In [1]: import numpy as np

In [2]: import numpy.linalg as la

In [3]: np.set_printoptions(precision=2, suppress=True, linewidth=100)

In [4]: arr = np.load("data.npy")

In [5]: arr
Out[5]: 
array([[ 1,  0],
       [-4,  1]])

In [6]: U, sv, VT = la.svd(arr, full_matrices=False)

In [7]: np.round(U.T @ arr @ VT.T, 2) + 0
Out[7]: 
array([[4.24, 0.  ],
       [0.  , 0.24]])

In [8]: U.shape, sv.shape, VT.shape
Out[8]: ((2, 2), (2,), (2, 2))

In [9]: np.abs(U[:, 0]).round(6).argmax()
Out[9]: np.int64(1)

In [10]: np.round(VT @ VT.T, 2) + 0
Out[10]: 
array([[1., 0.],
       [0., 1.]])

In [11]: rng = np.random.default_rng(2436)

In [12]: lab = rng.permutation(2)

In [13]: lab
Out[13]: array([0, 1])

In [14]: other = arr[lab][:, lab]

In [15]: np.allclose(other, arr)
Out[15]: True

In [16]: np.trace(other)
Out[16]: np.int64(2)

In [17]: other = arr / np.sqrt((arr ** 2).mean(axis=1, keepdims=True))

In [18]: la.matrix_rank(arr - arr.mean(axis=1, keepdims=True))
Out[18]: np.int64(1)

In [19]: la.matrix_rank(other) == la.matrix_rank(arr)
Out[19]: np.True_

In [20]: la.norm(other, axis=1)
Out[20]: array([1.41, 1.41])

In [21]: arr - arr.mean(axis=1, keepdims=True)
Out[21]: 
array([[ 0.5, -0.5],
       [-2.5,  2.5]])

In [22]: la.matrix_power(arr, 4)
Out[22]: 
array([[  1,   0],
       [-16,   1]])

In [23]: round(la.det(arr), 2)
Out[23]: np.float64(1.0)

In [24]: mat = np.load("block6.npy")

In [25]: mat
Out[25]: 
array([[1.  , 0.2 , 0.04, 0.01],
       [0.2 , 1.  , 0.2 , 0.04],
       [0.04, 0.2 , 1.  , 0.2 ],
       [0.01, 0.04, 0.2 , 1.  ]])

In [26]: low = la.cholesky(mat)

In [27]: mat / np.sqrt(np.outer(np.diag(mat), np.diag(mat)))
Out[27]: 
array([[1.  , 0.2 , 0.04, 0.01],
       [0.2 , 1.  , 0.2 , 0.04],
       [0.04, 0.2 , 1.  , 0.2 ],
       [0.01, 0.04, 0.2 , 1.  ]])

In [28]: low
Out[28]: 
array([[1.  , 0.  , 0.  , 0.  ],
       [0.2 , 0.98, 0.  , 0.  ],
       [0.04, 0.2 , 0.98, 0.  ],
       [0.01, 0.04, 0.2 , 0.98]])

In [29]: round(np.prod(np.diag(low)) ** 2, 2), np.round(la.det(mat), 2)
Out[29]: (np.float64(0.88), np.float64(0.88))

In [30]: W0 = np.load("out15.npy")

In [31]: W0
Out[31]: 
array([[1.  , 0.5 , 0.25, 0.12, 0.06, 0.03],
       [0.5 , 1.  , 0.5 , 0.25, 0.12, 0.06],
       [0.25, 0.5 , 1.  , 0.5 , 0.25, 0.12],
       [0.12, 0.25, 0.5 , 1.  , 0.5 , 0.25],
       [0.06, 0.12, 0.25, 0.5 , 1.  , 0.5 ],
       [0.03, 0.06, 0.12, 0.25, 0.5 , 1.  ]])

In [32]: evals, evecs = la.eigh(W0)

In [33]: x0 = np.array([0, 2, 0, 1, 1, 0])

In [34]: evecs * np.abs(evals) @ evecs.T
Out[34]: 
array([[1.  , 0.5 , 0.25, 0.12, 0.06, 0.03],
       [0.5 , 1.  , 0.5 , 0.25, 0.12, 0.06],
       [0.25, 0.5 , 1.  , 0.5 , 0.25, 0.12],
       [0.12, 0.25, 0.5 , 1.  , 0.5 , 0.25],
       [0.06, 0.12, 0.25, 0.5 , 1.  , 0.5 ],
       [0.03, 0.06, 0.12, 0.25, 0.5 , 1.  ]])

In [35]: np.abs(W0).sum(axis=1).max(), round(float(np.abs(evals).max()), 2)
Out[35]: (np.float64(2.62), 2.39)

In [36]: evecs * np.sqrt(evals) @ evecs.T
Out[36]: 
array([[0.96, 0.25, 0.09, 0.04, 0.02, 0.01],
       [0.25, 0.93, 0.24, 0.09, 0.04, 0.02],
       [0.09, 0.24, 0.93, 0.24, 0.09, 0.04],
       [0.04, 0.09, 0.24, 0.93, 0.24, 0.09],
       [0.02, 0.04, 0.09, 0.24, 0.93, 0.25],
       [0.01, 0.02, 0.04, 0.09, 0.25, 0.96]])

In [37]: (np.sign(evecs[:, -1].round(6)) == np.sign(evecs[0, -1].round(6))).astype(int)
Out[37]: array([1, 1, 1, 1, 1, 1])

In [38]: low = la.cholesky(W0)

In [39]: la.eigvalsh(W0).min() > 0
Out[39]: np.True_

In [40]: X = np.load("w.npy")

In [41]: X
Out[41]: 
array([[0., 1., 2., 2.],
       [1., 0., 0., 0.],
       [2., 0., 0., 0.],
       [2., 0., 0., 0.]])

In [42]: # rows and columns are dependent

In [43]: round(np.abs(la.eigvals(X)).max(), 2)
Out[43]: np.float64(3.0)

In [44]: np.trace(X)
Out[44]: np.float64(0.0)

In [45]: np.allclose(X, X.T)
Out[45]: True

In [46]: np.sort(np.abs(la.eigvals(X)))
Out[46]: array([0., 0., 3., 3.])

In [47]: (X - X.T) / 2
Out[47]: 
array([[0., 0., 0., 0.],
       [0., 0., 0., 0.],
       [0., 0., 0., 0.],
       [0., 0., 0., 0.]])

In [48]: U, sv, VT = la.svd(X)

In [49]: evecs = VT[:(sv > 1e-8).sum()]

In [50]: x0 = X[1] + 2 * X[2] + rng.integers(2) * np.eye(4)[3]

In [51]: x0
Out[51]: array([5., 0., 0., 0.])

In [52]: np.round(la.norm(x0 - evecs.T @ evecs @ x0), 2)
Out[52]: np.float64(0.0)

In [53]: np.diag(evecs.T @ evecs)
Out[53]: array([1.  , 0.11, 0.44, 0.44])

In [54]: evecs.T @ evecs
Out[54]: 
array([[1.  , 0.  , 0.  , 0.  ],
       [0.  , 0.11, 0.22, 0.22],
       [0.  , 0.22, 0.44, 0.44],
       [0.  , 0.22, 0.44, 0.44]])
